In [1]: import numpy as np

In [2]: import numpy.linalg as la

In [3]: np.set_printoptions(precision=3, suppress=True, linewidth=160, floatmode="fixed")

In [4]: def tidy(a):
   ...:     return np.round(a, 3) + 0
   ...: 

In [5]: other = np.array([[1, 1], [1, -1]])

In [6]: rng = np.random.default_rng(62)

In [7]: m1 = np.kron(other, np.kron(other, other))[rng.permutation(8)][:3]

In [8]: m1
Out[8]: 
array([[ 1,  1,  1,  1,  1,  1,  1,  1],
       [ 1, -1, -1,  1, -1,  1,  1, -1],
       [ 1,  1,  1,  1, -1, -1, -1, -1]])

In [9]: tidy(la.norm(m1))
Out[9]: np.float64(4.899)

In [10]: m1[3]
---------------------------------------------------------------------------
IndexError                                Traceback (most recent call last)
Cell In[10], line 1
----> 1 m1[3]

IndexError: index 3 is out of bounds for axis 0 with size 3

In [11]: np.abs(m1).max()
Out[11]: np.int64(1)

In [12]: m1.sum(axis=1)
Out[12]: array([8, 0, 0])

In [13]: m1 - m1[0]
Out[13]: 
array([[ 0,  0,  0,  0,  0,  0,  0,  0],
       [ 0, -2, -2,  0, -2,  0,  0, -2],
       [ 0,  0,  0,  0, -2, -2, -2, -2]])

In [14]: tidy(la.svd(m1, compute_uv=False))
Out[14]: array([2.828, 2.828, 2.828])

In [15]: m1.sum(axis=0)
Out[15]: array([ 3,  1,  1,  3, -1,  1,  1, -1])

In [16]: np.unravel_index(np.abs(m1).argmax(), m1.shape)
Out[16]: (np.int64(0), np.int64(0))

In [17]: t = np.radians(90)

In [18]: Rm = np.eye(8)

In [19]: Rm[1, 1] = Rm[6, 6] = np.cos(t)

In [20]: Rm[1, 6], Rm[6, 1] = -np.sin(t), np.sin(t)

In [21]: tidy(Rm)
Out[21]: 
array([[ 1.000,  0.000,  0.000,  0.000,  0.000,  0.000,  0.000,  0.000],
       [ 0.000,  0.000,  0.000,  0.000,  0.000,  0.000, -1.000,  0.000],
       [ 0.000,  0.000,  1.000,  0.000,  0.000,  0.000,  0.000,  0.000],
       [ 0.000,  0.000,  0.000,  1.000,  0.000,  0.000,  0.000,  0.000],
       [ 0.000,  0.000,  0.000,  0.000,  1.000,  0.000,  0.000,  0.000],
       [ 0.000,  0.000,  0.000,  0.000,  0.000,  1.000,  0.000,  0.000],
       [ 0.000,  1.000,  0.000,  0.000,  0.000,  0.000,  0.000,  0.000],
       [ 0.000,  0.000,  0.000,  0.000,  0.000,  0.000,  0.000,  1.000]])

In [22]: other = m1 @ Rm.T

In [23]: np.allclose(la.norm(m1, axis=1), la.norm(other, axis=1))
Out[23]: True

In [24]: tidy(la.svd(m1, compute_uv=False)), tidy(la.svd(other, compute_uv=False))
Out[24]: (array([2.828, 2.828, 2.828]), array([2.828, 2.828, 2.828]))

In [25]: tidy(la.det(Rm)), np.trace(Rm)
Out[25]: (np.float64(1.0), np.float64(6.0))

In [26]: np.allclose(m1 @ m1.T, other @ other.T)
Out[26]: True
